% ipython --no-banner

In [1]: import numpy as np

In [2]: np.set_printoptions(suppress=True, linewidth=140)

In [3]: def rnd(a):
   ...:     return np.round(a, 1) + 0
   ...: 

In [4]: X = np.load("x.npy")

In [5]: print(X)
[[ 1  1  1  1  1  1  1  1]
 [ 1  1 -1 -1  1  1 -1 -1]
 [ 1  1 -1 -1 -1 -1  1  1]
 [ 1 -1 -1  1 -1  1  1 -1]
 [ 1 -1  1 -1  1 -1  1 -1]
 [ 1 -1 -1  1  1 -1 -1  1]]

In [6]: print(rnd(np.linalg.norm(X, axis=0)))
[2.4 2.4 2.4 2.4 2.4 2.4 2.4 2.4]

In [7]: print(rnd(np.linalg.norm(X, axis=1)))
[2.8 2.8 2.8 2.8 2.8 2.8]

In [8]: rng = np.random.default_rng(28412)

In [9]: B = X + rng.integers(-2, 3, (6, 5)) @ rng.integers(-2, 3, (5, 8))

In [10]: print(B)
[[-10   6   9  -6   1  -1   3   6]
 [ -5   6   6  -3  -4   3  -4   4]
 [  2  -3  -1   2  -3  -5   8   0]
 [  1   1  -3  -7   7 -11  -1  -3]
 [ -9   4   8  -6  -2  -6   1   4]
 [  0   2   1  -3   4   2  -4   2]]

In [11]: print(rnd(np.linalg.svd(B - X, compute_uv=False)))
[26.3 17.6 11.7  5.2  1.9  0. ]

In [12]: print(np.abs(B - X).sum(axis=1))
[40 35 22 36 40 20]

In [13]: print(B - X)
[[-11   5   8  -7   0  -2   2   5]
 [ -6   5   7  -2  -5   2  -3   5]
 [  1  -4   0   3  -2  -4   7  -1]
 [  0   2  -2  -8   8 -12  -2  -2]
 [-10   5   7  -5  -3  -5   0   5]
 [ -1   3   2  -4   3   3  -3   1]]

In [14]: vec = np.array([1, -1, 0, 3, 3, 3, 2, 1])

In [15]: h1 = np.maximum(X @ vec, 0)

In [16]: print(X.T @ h1)
[22  2  2 22 10 14 14 10]

In [17]: print(np.maximum(X @ vec, 0) - np.maximum(-X @ vec, 0))
[12  0 -6  6  0  4]

In [18]: print(np.maximum(X @ (3 * vec), 0))
[36  0  0 18  0 12]

In [19]: B = np.array([[1, 2], [-3, 1], [2, 0], [1, 2], [-1, 1], [2, 3], [-3, 3], [0, 3]])

In [20]: print(np.linalg.matrix_rank(X @ B))
2

In [21]: print(np.einsum("ij,ij->i", X, X))
[8 8 8 8 8 8]

In [22]: data = np.loadtxt("test16.csv", delimiter=",")

In [23]: print(data)
[[1. 2. 0. 0. 0. 0. 2. 0.]
 [0. 0. 2. 0. 0. 0. 0. 1.]
 [0. 0. 2. 1. 2. 0. 1. 1.]
 [0. 0. 0. 1. 1. 1. 0. 1.]
 [0. 0. 0. 0. 2. 1. 0. 0.]
 [0. 0. 0. 0. 0. 2. 0. 1.]
 [0. 0. 0. 0. 0. 0. 1. 2.]
 [0. 0. 0. 0. 0. 0. 0. 2.]]

In [24]: # triangular, det is the product of the diagonal

In [25]: B = data + rng.integers(-2, 3, (8, 7)) @ rng.integers(-2, 3, (7, 8))

In [26]: print(B)
[[  0.  -1.  -5.  -5. -11.  -3.   1.  -2.]
 [ -3.  10.   6.  -2.   8.  -5.   6.   0.]
 [ -3.   8.   0.  -1.   3.  -1.  -4.   4.]
 [  2. -11.  -8.   0.  11.   5.   0.  -2.]
 [  3. -10.  -8.  -4.   6.   6.   1.  -2.]
 [  1.   0.  10.   4.   5.   4.   5.  -2.]
 [  1.   0.   3.   8.  12.   1.   1.   5.]
 [  4. -13.  -4.   0.   0.   6.   0.  -1.]]

In [27]: print(np.linalg.matrix_rank(B - data, tol=1e-8))
7

In [28]: print(B - data)
[[ -1.  -3.  -5.  -5. -11.  -3.  -1.  -2.]
 [ -3.  10.   4.  -2.   8.  -5.   6.  -1.]
 [ -3.   8.  -2.  -2.   1.  -1.  -5.   3.]
 [  2. -11.  -8.  -1.  10.   4.   0.  -3.]
 [  3. -10.  -8.  -4.   4.   5.   1.  -2.]
 [  1.   0.  10.   4.   5.   2.   5.  -3.]
 [  1.   0.   3.   8.  12.   1.   0.   3.]
 [  4. -13.  -4.   0.   0.   6.   0.  -3.]]

In [29]: print(rnd(np.linalg.svd(B - data, compute_uv=False)))
[29.4 24.  13.8 10.7  4.4  2.5  0.3  0. ]

In [30]: print([int(np.linalg.matrix_rank(np.linalg.matrix_power(data, p))) for p in range(1, 9)])
[7, 7, 7, 7, 7, 7, 7, 7]

In [31]: print(rnd(np.sort(np.linalg.eigvals(data))))
[0. 1. 1. 1. 2. 2. 2. 2.]

In [32]: idx = rng.permutation(8)

In [33]: print(idx)
[5 1 6 0 4 2 7 3]

In [34]: B = data[idx][:, idx]

In [35]: print(B)
[[2. 0. 0. 0. 0. 0. 1. 0.]
 [0. 0. 0. 0. 0. 2. 1. 0.]
 [0. 0. 1. 0. 0. 0. 2. 0.]
 [0. 2. 2. 1. 0. 0. 0. 0.]
 [1. 0. 0. 0. 2. 0. 0. 0.]
 [0. 0. 1. 0. 2. 2. 1. 1.]
 [0. 0. 0. 0. 0. 0. 2. 0.]
 [1. 0. 0. 0. 1. 0. 1. 1.]]

In [36]: print(rnd(np.linalg.det(B)), rnd(np.linalg.det(data[idx])))
0.0 0.0

In [37]: print(rnd(np.sort(np.abs(np.linalg.eigvals(B)))))
[0. 1. 1. 1. 2. 2. 2. 2.]

In [38]: print(data.reshape(-1, 2))
[[1. 2.]
 [0. 0.]
 [0. 0.]
 [2. 0.]
 [0. 0.]
 [2. 0.]
 [0. 0.]
 [0. 1.]
 [0. 0.]
 [2. 1.]
 [2. 0.]
 [1. 1.]
 [0. 0.]
 [0. 1.]
 [1. 1.]
 [0. 1.]
 [0. 0.]
 [0. 0.]
 [2. 1.]
 [0. 0.]
 [0. 0.]
 [0. 0.]
 [0. 2.]
 [0. 1.]
 [0. 0.]
 [0. 0.]
 [0. 0.]
 [1. 2.]
 [0. 0.]
 [0. 0.]
 [0. 0.]
 [0. 2.]]

In [39]: print(data.ravel(order="F"))
[1. 0. 0. 0. 0. 0. 0. 0. 2. 0. 0. 0. 0. 0. 0. 0. 0. 2. 2. 0. 0. 0. 0. 0. 0. 0. 1. 1. 0. 0. 0. 0. 0. 0. 2. 1. 2. 0. 0. 0. 0. 0. 0. 1. 1. 2.
 0. 0. 2. 0. 1. 0. 0. 0. 1. 0. 0. 1. 1. 1. 0. 1. 2. 2.]

In [40]: t3 = data.reshape(8, 2, -1)

In [41]: print(np.swapaxes(t3, 1, 2)[1])
[[0. 0.]
 [0. 0.]
 [2. 0.]
 [0. 1.]]

In [42]: print(np.einsum("ihd,jhd->hij", t3, t3).shape)
(2, 8, 8)

In [43]: mat = np.vander(np.arange(8) - 1, 4, increasing=True)

In [44]: print(mat)
[[  1  -1   1  -1]
 [  1   0   0   0]
 [  1   1   1   1]
 [  1   2   4   8]
 [  1   3   9  27]
 [  1   4  16  64]
 [  1   5  25 125]
 [  1   6  36 216]]

In [45]: W1 = np.array([[-1, 2, 2, -1], [1, 1, -1, 2], [-1, 1, -2, 2], [-2, 2, 0, 1]])

In [46]: b = np.array([1, 3, -3, 2])

In [47]: hid = np.maximum(mat @ W1 + b, 0)

In [48]: print(rnd((hid > 0).mean(axis=0)))
[0.  1.  0.  0.9]

In [49]: Z = np.array([[2, -2, 2], [1, -2, 0], [2, -1, -1], [3, 0, 2]])

In [50]: print((hid @ Z).round(6).argmax(axis=1))
[0 0 0 0 0 0 0 0]

In [51]: print(hid @ Z)
[[   3   -6    0]
 [   8  -10    2]
 [  27  -18   12]
 [  90  -54   42]
 [ 227 -142  104]
 [ 468 -306  210]
 [ 843 -570  372]
 [1382 -958  602]]
